% python3 -q
>>> import numpy as np
>>> import numpy.linalg as la
>>> np.set_printoptions(precision=3, suppress=True, linewidth=200, sign=" ")
>>> tidy = lambda a: np.round(a, 3) + 0
>>> M = np.load("dump.npy")
>>> print(tidy(M))
[[-0.105 -0.75  -0.239 -0.037 -0.606]
 [-0.314 -0.487 -0.02  -0.431  0.691]
 [ 0.419 -0.38  -0.059  0.731  0.377]
 [-0.419  0.233 -0.837  0.242  0.1  ]
 [-0.734 -0.034  0.487  0.469 -0.052]]
>>> # keeps lengths
>>> f = np.array([-6, 4, 0, 5, 2])
>>> other = M + np.outer(f, np.eye(5)[4])
>>> print(tidy(other))
[[-0.105 -0.75  -0.239 -0.037 -6.606]
 [-0.314 -0.487 -0.02  -0.431  4.691]
 [ 0.419 -0.38  -0.059  0.731  0.377]
 [-0.419  0.233 -0.837  0.242  5.1  ]
 [-0.734 -0.034  0.487  0.469  1.948]]
>>> print(tidy(M[:, 3] @ M[:, 2]))
0.0
>>> print(tidy(la.norm(M, axis=0)))
[ 1.  1.  1.  1.  1.]
>>> print(tidy(la.svd(M, compute_uv=False)))
[ 1.  1.  1.  1.  1.]
>>> print(tidy(la.pinv(M)))
[[-0.105 -0.314  0.419 -0.419 -0.734]
 [-0.75  -0.487 -0.38   0.233 -0.034]
 [-0.239 -0.02  -0.059 -0.837  0.487]
 [-0.037 -0.431  0.731  0.242  0.469]
 [-0.606  0.691  0.377  0.1   -0.052]]
>>> print(tidy(la.eigvals(M).sum().real))
-0.46
>>> print(tidy(np.einsum("ij,ji->", M, M)))
0.509
>>> print(tidy(la.det(2 * M)), tidy(la.det(M)))
32.0 1.0
>>> print(tidy(np.poly(M)))
[ 1.     0.46  -0.149  0.149 -0.46  -1.   ]
>>> print(tidy(la.eigvals(M)))
[ 1.   +0.j    -0.918+0.397j -0.918-0.397j  0.187+0.982j  0.187-0.982j]
>>> O, r_ = la.qr(M)
>>> print(tidy(O @ r_))
[[-0.105 -0.75  -0.239 -0.037 -0.606]
 [-0.314 -0.487 -0.02  -0.431  0.691]
 [ 0.419 -0.38  -0.059  0.731  0.377]
 [-0.419  0.233 -0.837  0.242  0.1  ]
 [-0.734 -0.034  0.487  0.469 -0.052]]
>>> print(np.trace(O @ O.T))
5.0
>>> print(tidy(O.T @ O))
[[ 1.  0.  0.  0.  0.]
 [ 0.  1.  0.  0.  0.]
 [ 0.  0.  1.  0.  0.]
 [ 0.  0.  0.  1.  0.]
 [ 0.  0.  0.  0.  1.]]
>>> print(tidy(O))
[[-0.105 -0.75  -0.239 -0.037 -0.606]
 [-0.314 -0.487 -0.02  -0.431  0.691]
 [ 0.419 -0.38  -0.059  0.731  0.377]
 [-0.419  0.233 -0.837  0.242  0.1  ]
 [-0.734 -0.034  0.487  0.469 -0.052]]
>>> print(tidy(abs(r_[0, 0])), tidy(la.norm(M[:, 0])))
1.0 1.0
>>> O, _ = la.qr(np.array([[1.0, 0.4, -1.3, 1.5, 1.1, -0.2, -0.5],
...     [-0.3, 0.9, 0.6, -1.8, -1.8, -0.7, -1.3],
...     [0.3, -0.5, -0.4, -1.0, -0.7, 1.1, 0.1],
...     [-0.8, -0.9, 1.3, 0.4, -1.7, 0.3, -1.7],
...     [-1.9, 2.1, -1.4, 0.5, 0.2, 1.6, 0.6],
...     [-0.2, 0.7, 0.7, 0.4, 0.2, -0.4, 0.2],
...     [-0.3, -0.5, 0.1, -1.3, -1.5, -0.3, 0.1]]))
>>> vals = np.array([0, -1, 1, -2, 2, -2, 2])
>>> J = O @ np.diag(vals) @ O.T
>>> print(tidy(J))
[[ 0.586  0.532  0.818  0.718 -0.031 -0.31   0.731]
 [ 0.532  0.114 -0.609  1.259 -0.262  0.014 -0.659]
 [ 0.818 -0.609 -1.347  0.078  0.138  0.101  0.84 ]
 [ 0.718  1.259  0.078 -0.031  0.157 -0.211  0.439]
 [-0.031 -0.262  0.138  0.157 -0.039 -0.364  0.367]
 [-0.31   0.014  0.101 -0.211 -0.364  1.077  1.2  ]
 [ 0.731 -0.659  0.84   0.439  0.367  1.2   -0.361]]
>>> # symmetric, so the eigenvalues are real
>>> print(tidy(la.eigvalsh(J).min()))
-2.0
>>> print(np.all(la.eigvalsh(J) > 0))
False
>>> print([round(float(la.det(J[:i, :i])), 2) + 0 for i in range(1, 8)])
[0.59, -0.22, -0.53, 2.1, 0.0, -0.26, 0.0]
